$ python -q
>>> import numpy as np
>>> np.set_printoptions(precision=1, suppress=True, linewidth=140)
>>> def rnd(a):
...     return np.round(a, 1) + 0
... 
>>> A = np.load("block8.npy")
>>> A
array([[-2. ,  3.4, -1.8],
       [-1.6,  2.6, -2.3],
       [-1.7,  2.7, -1.8],
       [ 3.1, -5.6,  3.3],
       [-5.3,  8.9, -5.3],
       [ 0. , -0.6,  0.3],
       [ 1.3, -2.7,  1.8],
       [-1.1,  1.1, -0.9],
       [-4.3,  7.1, -4.7],
       [-5. ,  8.4, -4.8],
       [-0.9,  2.3, -1.3],
       [ 1.2, -2.2,  2. ],
       [ 2.3, -3.3,  2.2],
       [-1.5,  2.8, -1.6]])
>>> Xs = (A - A.mean(axis=0)) / A.std(axis=0)
>>> Xs.std(axis=0)
array([1., 1., 1.])
>>> c = np.linalg.lstsq(np.delete(Xs, 1, axis=1), Xs[:, 1])[0]
>>> rnd(c)
array([-0.7, -0.3])
>>> left, sig, Vt = np.linalg.svd(A)
>>> np.argmax(sig[:-1] / (sig[1:] + 1e-6)) + 1
np.int64(1)
>>> M2 = left[:, :1] @ np.diag(sig[:1]) @ Vt[:1]
>>> rnd(np.linalg.norm(A - M2, 2)), rnd(sig[1])
(np.float64(1.0), np.float64(1.0))
>>> np.linalg.matrix_rank(A, rtol=0.05)
np.int64(1)
>>> dist = np.linalg.norm(A[:, None] - A[None], axis=-1)
>>> rnd(dist[:5, :5])
array([[ 0. ,  1. ,  0.8, 11.5,  7.3],
       [ 1. ,  0. ,  0.5, 11. ,  7.9],
       [ 0.8,  0.5,  0. , 10.9,  8. ],
       [11.5, 11. , 10.9,  0. , 18.8],
       [ 7.3,  7.9,  8. , 18.8,  0. ]])
>>> rnd(dist[12])
array([ 8.9,  8.4,  8.2,  2.7, 16.2,  4. ,  1.2,  6.4, 14.1, 15.5,  7.3,  1.6,  0. ,  8.1])
>>> dist[12].round(6).argsort(kind="stable")[:4]
array([12,  6, 11,  3])
>>> np.flatnonzero(dist[12] < dist.mean() / 2)
array([ 3,  6, 11, 12])
>>> dist.mean(axis=1).argmax()
np.int64(3)
>>> rnd(np.linalg.norm(A, axis=1))
array([ 4.3,  3.8,  3.7,  7.2, 11.6,  0.7,  3.5,  1.8,  9.5, 10.9,  2.8,  3.2,  4.6,  3.6])
>>> (dist + 1e9 * np.eye(14)).round(6).argmin(axis=1)
array([ 2,  2, 13, 12,  9,  7, 11, 10,  9,  4, 13,  6,  6,  2])
>>> u, v = A[12], A[9]
>>> rnd(u @ v)
np.float64(-49.8)
>>> pr = (u @ v) / (u @ u) * u
>>> rnd(v - pr)
array([0.4, 0.6, 0.4])
>>> K = np.load("x.npy")
>>> K
array([[ 2.1,  0.4,  2.6],
       [ 1.8, -0.6,  2.7],
       [ 1.8, -0.6,  3.2],
       [ 1.9, -0.6,  2.9],
       [ 1.8, -0.3,  2.9],
       [-0.3,  1.9,  3.1],
       [-0.3,  1.9,  2.9],
       [-0.1,  2.6,  3. ],
       [ 0.6,  2.1,  2.4],
       [ 0.1,  1.7,  3.3],
       [ 0.1,  0.5,  1.9],
       [ 0.1,  0.2,  0.8],
       [-0.3,  0.2,  0.5],
       [-0.2,  0.5,  1.2],
       [ 0.5, -0.4,  0.6]])
>>> G = np.cov(K, rowvar=False)
>>> rnd(np.corrcoef(K[:, 1], K[:, 2])[0, 1])
np.float64(0.3)
>>> rnd(np.corrcoef(K.T))
array([[ 1. , -0.6,  0.4],
       [-0.6,  1. ,  0.3],
       [ 0.4,  0.3,  1. ]])
>>> rnd(np.polyfit(K[:, 1], K[:, 2], 1))
array([0.3, 2.1])
>>> rnd(np.linalg.eigvalsh(G)[::-1])
array([1.8, 1.3, 0.1])
>>> np.argsort(-K.std(axis=0).round(6), kind="stable")
array([1, 2, 0])
